% python3 -q
>>> import numpy as np
>>> import numpy.linalg as la
>>> np.set_printoptions(precision=2, suppress=True, linewidth=160, legacy="1.25")
>>> def rd(a):
...     return np.round(a, 2) + 0
... 
>>> F = np.load("m.npy")
>>> F
array([[-1.5, -2.5],
       [-2.5, -1.5]])
>>> W = np.array([[0, 1, 1, 0], [6, 4, 9, 8]])
>>> coef = np.array([5, 2, 3, 0])
>>> act = np.maximum(F @ W + coef, 0)
>>> (act > 0).mean(axis=0)
array([0., 0., 0., 0.])
>>> W2 = np.array([[1, 2, 2], [1, 2, 3], [2, 2, -3], [3, -2, -1]])
>>> (act @ W2).round(6).argmax(axis=1)
array([0, 0])
>>> W @ W2
array([[  3,   4,   0],
       [ 52,  22, -11]])
>>> act @ W2
array([[0., 0., 0.],
       [0., 0., 0.]])
>>> A2 = np.array([[0, 0], [1, 0]])
>>> A2.T @ F.T
array([[-2.5, -1.5],
       [ 0. ,  0. ]])
>>> np.vstack([F, A2.T]).shape
(4, 2)
>>> np.einsum("ik,kj->ij", F, A2)
array([[-2.5,  0. ],
       [-1.5,  0. ]])
>>> print(np.einsum("ij->j", F))
[-4. -4.]
>>> print(np.einsum("ij,ij->i", F, F))
[8.5 8.5]
>>> print(la.matrix_rank(np.vstack([F, A2.T])))
2
>>> A = np.load("arr.npy")
>>> A
array([[1, 0],
       [5, 0]])
>>> print(rd(la.pinv(A)))
[[0.04 0.19]
 [0.   0.  ]]
>>> rd(la.norm(A, axis=0))
array([5.1, 0. ])
>>> A[:, 1] @ A[:, 0]
0
>>> np.poly(A)
array([ 1., -1.,  0.])
>>> np.kron(np.eye(2, dtype=int), A)
array([[1, 0, 0, 0],
       [5, 0, 0, 0],
       [0, 0, 1, 0],
       [0, 0, 5, 0]])
>>> print(rd(la.det(2 * A)), rd(la.det(A)))
0.0 0.0
>>> np.einsum("ii->", A)
1
>>> rd(la.det(A[::-1]))
0.0
>>> rd(la.eigvals(A).sum().real)
1.0
>>> np.einsum("ij,ji->", A, A)
1
>>> [int(la.matrix_rank(la.matrix_power(A, p))) for p in range(1, 3)]
[1, 1]
>>> la.matrix_rank(A - A[0, 0] * np.eye(2))
1
>>> rd(np.sort(la.eigvals(A)))
array([0., 1.])
>>> X = np.load("out2.npy")
>>> X
array([[ 0.9,  1.5],
       [ 0.8, -4.5],
       [ 0.4, -7. ],
       [-0.8,  9. ]])
>>> C2 = X.T @ X
>>> la.matrix_rank(C2)
2
>>> C2
array([[  2.25, -12.25],
       [-12.25, 152.5 ]])
>>> rd(la.svd(X, compute_uv=False) ** 2)
array([153.49,   1.26])
>>> np.diag(C2)
array([  2.25, 152.5 ])
>>> print(np.allclose(C2, C2.T))
True
>>> np.trace(C2), (X ** 2).sum()
(154.75, 154.75)
>>> rd(la.eigvalsh(C2)[::-1])
array([153.49,   1.26])
>>> arr = np.array([[-1.3, 0.6, 0.1, 0.9, -0.1, -0.5],
...     [0.7, -0.2, -0.5, 0.4, -0.8, -1.5],
...     [0.5, -0.1, 1.3, -0.6, -0.2, 0.5],
...     [0.4, 0.7, -0.3, 1.1, 0.9, -0.5]])
>>> left, s, Vt = la.svd(arr, full_matrices=False)
>>> rd(np.cumsum(s ** 2) / np.sum(s ** 2))
array([0.48, 0.76, 0.91, 1.  ])
>>> rd(np.sqrt((s ** 2).sum())), rd(la.norm(arr))
(3.55, 3.55)
>>> rd(Vt @ Vt.T)
array([[1., 0., 0., 0.],
       [0., 1., 0., 0.],
       [0., 0., 1., 0.],
       [0., 0., 0., 1.]])
>>> theta = np.radians(45)
>>> R = np.eye(6)
>>> R[1, 1] = R[3, 3] = np.cos(theta)
>>> R[1, 3], R[3, 1] = -np.sin(theta), np.sin(theta)
>>> rd(R)
array([[ 1.  ,  0.  ,  0.  ,  0.  ,  0.  ,  0.  ],
       [ 0.  ,  0.71,  0.  , -0.71,  0.  ,  0.  ],
       [ 0.  ,  0.  ,  1.  ,  0.  ,  0.  ,  0.  ],
       [ 0.  ,  0.71,  0.  ,  0.71,  0.  ,  0.  ],
       [ 0.  ,  0.  ,  0.  ,  0.  ,  1.  ,  0.  ],
       [ 0.  ,  0.  ,  0.  ,  0.  ,  0.  ,  1.  ]])
>>> A2 = arr @ R.T
>>> rd(la.svd(arr, compute_uv=False)), rd(la.svd(A2, compute_uv=False))
(array([2.45, 1.87, 1.39, 1.07]), array([2.45, 1.87, 1.39, 1.07]))
>>> print(rd(A2))
[[-1.3  -0.21  0.1   1.06 -0.1  -0.5 ]
 [ 0.7  -0.42 -0.5   0.14 -0.8  -1.5 ]
 [ 0.5   0.35  1.3  -0.49 -0.2   0.5 ]
 [ 0.4  -0.28 -0.3   1.27  0.9  -0.5 ]]
>>> rd(la.det(R)), rd(np.trace(R))
(1.0, 5.41)
>>> rd(np.abs(A2 - arr).max(axis=0))
array([0.  , 0.98, 0.  , 0.26, 0.  , 0.  ])
>>> W = np.array([[-1, 1, 1, -2, -1],
...     [1, -2, 0, -2, 1],
...     [2, 2, -1, -2, 1],
...     [1, 1, -1, 1, -2],
...     [1, 2, 2, 1, -2],
...     [-1, -1, 1, 0, 1]])
>>> coef = np.array([4, 1, 1, -9, -8])
>>> act = np.maximum(arr @ W + coef, 0)
>>> la.matrix_rank(act)
3
>>> (act > 0).mean(axis=0)
array([1.  , 0.75, 0.5 , 0.  , 0.  ])
>>> (act > 0).astype(int)
array([[1, 0, 0, 0, 0],
       [1, 1, 0, 0, 0],
       [1, 1, 1, 0, 0],
       [1, 1, 1, 0, 0]])
>>> W2 = np.array([[0, 4, -2], [8, 4, -1], [6, 6, 3], [-1, 6, -9], [0, 9, -6]])
>>> (act @ W2).round(6).argmax(axis=1)
array([1, 1, 1, 1])
>>> W @ W2
array([[ 16, -15,  28],
       [-14,  -7,  12],
       [ 12,   7,   3],
       [  1, -10,  -3],
       [ 27,  12,   5],
       [ -2,   7,   0]])
>>> E = np.load("sample4.npy")
>>> print(E)
[[ 0.  0.  0.  0.  1.]
 [ 0.  0.  0.  0. -1.]
 [ 0.  0.  0.  0.  2.]
 [ 0.  0.  0.  0. -3.]
 [ 1. -1.  2. -3.  0.]]
>>> # null space of dimension 3
>>> P = np.triu(np.array([[2, 1, 0, 4, 1],
...     [0, 5, 3, 1, 1],
...     [2, 3, 0, 3, 5],
...     [5, 1, 1, 5, 1],
...     [1, 1, 3, 2, 1]]), 1) + np.eye(5)
>>> A2 = P @ E @ la.inv(P)
>>> A2
array([[   1.,   -2.,    8.,  -29.,  -22.],
       [   1.,   -2.,    8.,  -29.,   -8.],
       [   5.,  -10.,   40., -145.,  -57.],
       [   1.,   -2.,    8.,  -29.,  -13.],
       [   1.,   -2.,    8.,  -29.,  -10.]])
>>> np.trace(A2), np.trace(E)
(0.0, 0.0)
>>> la.matrix_rank(A2)
2
>>> rd(la.det(A2))
0.0
>>> rd(np.poly(A2))
array([  1.,   0., -15.,   0.,   0.,   0.])
>>> np.allclose(E[:-1].T @ la.lstsq(E[:-1].T, E[-1])[0], E[-1])
False
>>> rd(E @ la.pinv(E) @ E)
array([[ 0.,  0.,  0.,  0.,  1.],
       [ 0.,  0.,  0.,  0., -1.],
       [ 0.,  0.,  0.,  0.,  2.],
       [ 0.,  0.,  0.,  0., -3.],
       [ 1., -1.,  2., -3.,  0.]])
>>> np.abs(np.diag(la.qr(E)[1])) > 1e-9
array([ True, False, False, False,  True])
>>> la.lstsq(E[:-1].T, E[-1])[2]
1
>>> A2 = np.array([[2, 3, 0], [2, 1, 0]])
>>> W2 = np.kron(A2, E)
>>> la.matrix_rank(W2)
4
>>> A2 = E / np.sqrt((E ** 2).mean(axis=1, keepdims=True))
>>> la.matrix_rank(E - E.mean(axis=1, keepdims=True))
2
>>> la.matrix_rank(A2) == la.matrix_rank(E)
True
>>> rd(la.norm(A2, axis=1))
array([2.24, 2.24, 2.24, 2.24, 2.24])
>>> rd(A2[2])
array([0.  , 0.  , 0.  , 0.  , 2.24])
>>> E - E.mean(axis=1, keepdims=True)
array([[-0.2, -0.2, -0.2, -0.2,  0.8],
       [ 0.2,  0.2,  0.2,  0.2, -0.8],
       [-0.4, -0.4, -0.4, -0.4,  1.6],
       [ 0.6,  0.6,  0.6,  0.6, -2.4],
       [ 1.2, -0.8,  2.2, -2.8,  0.2]])
>>> T = np.stack([E, 4 * E, E[::-1]])
>>> np.einsum("bij,cij->bc", T, T)
array([[ 30., 120.,  10.],
       [120., 480.,  40.],
       [ 10.,  40.,  30.]])
>>> J = np.load("case2.npy")
>>> J
array([[-4, -4,  0, -7],
       [-7, -4, -4,  0],
       [ 0, -7, -4, -4],
       [-4,  0, -7, -4]])
>>> f, v = J[1], J[3]
>>> f @ v
56
>>> f @ f
81
>>> pr = (f @ v) / (f @ f) * f
>>> rd(la.norm(f + v) ** 2 + la.norm(f - v) ** 2)
324.0
>>> (v - pr) @ f
0.0
>>> rd(v - pr)
array([ 0.84,  2.77, -4.23, -4.  ])
>>> C2 = J.T @ J
>>> np.trace(C2), (J ** 2).sum()
(324, 324)
>>> np.allclose(C2, C2.T)
True
>>> np.diag(C2)
array([81, 81, 81, 81])
>>> la.matrix_rank(C2)
4
>>> rd(la.eigvalsh(C2)[::-1])
array([225.,  49.,  25.,  25.])
>>> print(C2)
[[81 44 56 44]
 [44 81 44 56]
 [56 44 81 44]
 [44 56 44 81]]
>>> m1 = np.array([[0, 0, 0, 2], [-2, 0, 0, 2], [0, 0, 0, 0]])
>>> left, s, Vt = la.svd(m1)
>>> vecs = Vt[:(s > 1e-8).sum()]
>>> rng = np.random.default_rng(9065)
>>> x0 = m1[2] + 3 * m1[0] + rng.integers(2) * np.eye(4)[0]
>>> print(x0)
[1. 0. 0. 6.]
>>> np.allclose(vecs.T @ vecs @ x0, x0)
True
>>> la.matrix_rank(np.vstack([m1, x0]))
2
>>> rd(np.diag(vecs.T @ vecs))
array([1., 0., 0., 1.])
>>> rd(vecs.T @ vecs)
array([[1., 0., 0., 0.],
       [0., 0., 0., 0.],
       [0., 0., 0., 0.],
       [0., 0., 0., 1.]])
>>> print(np.argsort(-la.norm(m1, axis=0).round(6), kind="stable")[:3])
[3 0 1]
>>> la.matrix_rank(m1, rtol=0.1)
2
>>> print(la.cond(m1) > 100)
True
>>> print([round(float(x), 2) for x in la.svd(m1, compute_uv=False)[:3]])
[3.24, 1.24, 0.0]
>>> la.lstsq(m1[:-1].T, m1[-1])[2]
2
>>> rd(np.trace(la.pinv(m1) @ m1))
2.0
>>> rd(m1 @ la.pinv(m1) @ m1)
array([[ 0.,  0.,  0.,  2.],
       [-2.,  0.,  0.,  2.],
       [ 0.,  0.,  0.,  0.]])
>>> np.allclose(m1[:-1].T @ la.lstsq(m1[:-1].T, m1[-1])[0], m1[-1])
True
>>> print(np.unique(m1.round(6), axis=0).shape)
(3, 4)
>>> np.abs(np.diag(la.qr(m1)[1])) > 1e-9
array([ True, False, False])
>>> A2 = np.array([[-1, 2, -1], [2, -1, 3]])
>>> W2 = np.kron(A2, m1)
>>> rd(la.norm(W2, 2)), rd(la.norm(A2, 2) * la.norm(m1, 2))
(13.75, 13.75)
>>> W2
array([[ 0,  0,  0, -2,  0,  0,  0,  4,  0,  0,  0, -2],
       [ 2,  0,  0, -2, -4,  0,  0,  4,  2,  0,  0, -2],
       [ 0,  0,  0,  0,  0,  0,  0,  0,  0,  0,  0,  0],
       [ 0,  0,  0,  4,  0,  0,  0, -2,  0,  0,  0,  6],
       [-4,  0,  0,  4,  2,  0,  0, -2, -6,  0,  0,  6],
       [ 0,  0,  0,  0,  0,  0,  0,  0,  0,  0,  0,  0]])
>>> left, s, Vt = la.svd(m1)
>>> print(np.argmax(s[:-1] / (s[1:] + 1e-6)) + 1)
2
>>> A2 = left[:, :2] @ np.diag(s[:2]) @ Vt[:2]
>>> print(rd(np.abs(m1 - A2).max()))
0.0
>>> print(rd(A2))
[[ 0.  0.  0.  2.]
 [-2.  0.  0.  2.]
 [ 0.  0.  0.  0.]]
>>> rd(la.norm(m1 - A2) / la.norm(m1))
0.0
>>> K = np.load("x.npy")
>>> rd(K)
array([[0.01, 0.06, 0.03, 0.05, 0.01, 0.05],
       [0.06, 0.45, 0.19, 0.32, 0.06, 0.32],
       [0.03, 0.19, 0.08, 0.14, 0.03, 0.14],
       [0.05, 0.32, 0.14, 0.23, 0.05, 0.23],
       [0.01, 0.06, 0.03, 0.05, 0.01, 0.05],
       [0.05, 0.32, 0.14, 0.23, 0.05, 0.23]])
>>> x0 = np.array([-9, -5, 2, -6, -4, -4])
>>> rd(K @ (2 * x0))
array([ -1.67, -11.71,  -5.02,  -8.36,  -1.67,  -8.36])
>>> rd(K @ x0)
array([-0.84, -5.85, -2.51, -4.18, -0.84, -4.18])
>>> rank = la.matrix_rank(K)
>>> rank
1
>>> null = la.svd(K)[2][rank:].T
>>> [int(la.matrix_rank(K[:i])) for i in range(1, len(K) + 1)]
[1, 1, 1, 1, 1, 1]
>>> la.matrix_rank(K.T @ K), la.matrix_rank(K @ K.T)
(1, 1)
>>> rd(null @ null.T)
array([[ 0.99, -0.06, -0.03, -0.05, -0.01, -0.05],
       [-0.06,  0.55, -0.19, -0.32, -0.06, -0.32],
       [-0.03, -0.19,  0.92, -0.14, -0.03, -0.14],
       [-0.05, -0.32, -0.14,  0.77, -0.05, -0.23],
       [-0.01, -0.06, -0.03, -0.05,  0.99, -0.05],
       [-0.05, -0.32, -0.14, -0.23, -0.05,  0.77]])
>>> [int(la.matrix_rank(np.delete(K, i, axis=0))) for i in range(6)]
[1, 1, 1, 1, 1, 1]
